$ python3 -q
>>> import numpy as np
>>> from numpy import linalg as LA
>>> np.set_printoptions(precision=2, suppress=True, linewidth=120)
>>> rnd = lambda a: np.round(a, 2) + 0
>>> mat = np.loadtxt("data.csv", delimiter=",")
>>> print(mat)
[[ 0. -2.  1.  0.  0.  1. -2.  0. -1. -1. -1. -2. -1. -1.  1.]
 [ 2.  0.  0. -1.  1.  2. -1.  0.  0.  0. -2.  0.  1.  2. -2.]
 [-1.  0.  0. -2. -1. -1.  1. -1.  0. -1.  1.  0.  0. -2.  1.]
 [ 0.  1.  2.  0.  0.  0.  2.  0.  0.  2.  0.  0. -1.  1.  2.]
 [ 0. -1.  1.  0.  0.  0. -2.  2.  0.  1.  2. -1. -2.  0.  0.]
 [-1. -2.  1.  0.  0.  0. -1.  0.  0.  0. -2.  2.  0. -1. -2.]
 [ 2.  1. -1. -2.  2.  1.  0. -1.  2.  2. -1.  0. -2. -1.  0.]
 [ 0.  0.  1.  0. -2.  0.  1.  0.  2.  0. -1.  1.  1. -1.  0.]
 [ 1.  0.  0.  0.  0.  0. -2. -2.  0. -1.  1.  2.  2.  0. -1.]
 [ 1.  0.  1. -2. -1.  0. -2.  0.  1.  0.  1. -2.  0.  0.  0.]
 [ 1.  2. -1.  0. -2.  2.  1.  1. -1. -1.  0.  1. -2.  2. -2.]
 [ 2.  0.  0.  0.  1. -2.  0. -1. -2.  2. -1.  0.  0.  0.  0.]
 [ 1. -1.  0.  1.  2.  0.  2. -1. -2.  0.  2.  0.  0.  0.  0.]
 [ 1. -2.  2. -1.  0.  1.  1.  1.  0.  0. -2.  0.  0.  0.  2.]
 [-1.  2. -1. -2.  0.  2.  0.  0.  1.  0.  2.  0.  0. -2.  0.]]
>>> vec = np.array([1, 2, 0, 1, 2, 0, 3, 0, 3, 3, 1, 2, 0, 2, 3])
>>> vec @ mat @ vec
np.float64(0.0)
>>> Q = LA.solve(np.eye(15) - mat, np.eye(15) + mat)
>>> rnd(LA.det(Q))
np.float64(1.0)
>>> other = mat / LA.norm(mat, axis=1, keepdims=True)
>>> C2 = other @ other.T
>>> np.argwhere(np.triu(np.abs(C2) > 0.95, 1))
array([], shape=(0, 2), dtype=int64)
>>> rnd(C2[6])
array([-0.08,  0.3 , -0.05,  0.17,  0.  , -0.08,  1.  , -0.05, -0.12,  0.18,  0.  ,  0.25, -0.08,  0.08,  0.34])
>>> r0 = np.array([0, 0, -5])
>>> np.polyval(r0, mat[9])
array([-5., -5., -5., -5., -5., -5., -5., -5., -5., -5., -5., -5., -5., -5., -5.])
>>> np.correlate(mat[9], mat[5], "full")
array([-2., -1., -2.,  5.,  2.,  3., -2.,  4., -1., -5.,  1.,  7.,  2.,  0., -4.,  0.,  1.,  4., -2.,  6.,  3., -2.,
        0., -4.,  3.,  2.,  0.,  0.,  0.])
>>> print(np.cross(mat[9, :3], mat[5, :3]))
[ 2. -2. -2.]
>>> U, sig, VT = LA.svd(mat)
>>> np.argmax(sig[:-1] / (sig[1:] + 1e-6)) + 1
np.int64(14)
>>> other = U[:, :14] @ np.diag(sig[:14]) @ VT[:14]
>>> rnd(LA.norm(mat - other, 2)), rnd(sig[14])
(np.float64(0.0), np.float64(0.0))
>>> X = np.loadtxt("case11.csv", delimiter=",")
>>> rnd(X)
array([[0.03, 0.04, 0.04, 0.06, 0.09, 0.08, 0.06],
       [0.04, 0.07, 0.07, 0.1 , 0.15, 0.13, 0.1 ],
       [0.04, 0.07, 0.07, 0.1 , 0.15, 0.13, 0.1 ],
       [0.06, 0.1 , 0.1 , 0.14, 0.21, 0.18, 0.14],
       [0.09, 0.15, 0.15, 0.21, 0.34, 0.28, 0.21],
       [0.08, 0.13, 0.13, 0.18, 0.28, 0.23, 0.18],
       [0.06, 0.1 , 0.1 , 0.14, 0.21, 0.18, 0.14]])
>>> # projection: eigenvalues are 0 or 1
>>> r0 = np.array([-2, -4])
>>> print(rnd(np.cross(X[0, :3], X[4, :3])))
[0. 0. 0.]
>>> rnd(np.convolve(X[0], r0))
array([-0.05, -0.18, -0.25, -0.28, -0.42, -0.52, -0.42, -0.23])
>>> w, vecs = LA.eigh(X)
>>> rnd(vecs @ np.diag(w) @ vecs.T)
array([[0.03, 0.04, 0.04, 0.06, 0.09, 0.08, 0.06],
       [0.04, 0.07, 0.07, 0.1 , 0.15, 0.13, 0.1 ],
       [0.04, 0.07, 0.07, 0.1 , 0.15, 0.13, 0.1 ],
       [0.06, 0.1 , 0.1 , 0.14, 0.21, 0.18, 0.14],
       [0.09, 0.15, 0.15, 0.21, 0.34, 0.28, 0.21],
       [0.08, 0.13, 0.13, 0.18, 0.28, 0.23, 0.18],
       [0.06, 0.1 , 0.1 , 0.14, 0.21, 0.18, 0.14]])
>>> (w > 1e-8).sum(), (w < -1e-8).sum()
(np.int64(1), np.int64(0))
>>> rnd(LA.eigvalsh(X + 5 * np.eye(7)))
array([5., 5., 5., 5., 5., 5., 6.])
>>> rnd(np.abs(vecs[:, -1]))
array([0.16, 0.26, 0.26, 0.37, 0.58, 0.48, 0.37])
>>> np.abs(vecs[:, -1]).round(6).argmax()
np.int64(4)
>>> rnd(LA.svd(X, compute_uv=False))
array([1., 0., 0., 0., 0., 0., 0.])
>>> rnd(LA.eigvalsh(X @ X))
array([0., 0., 0., 0., 0., 0., 1.])
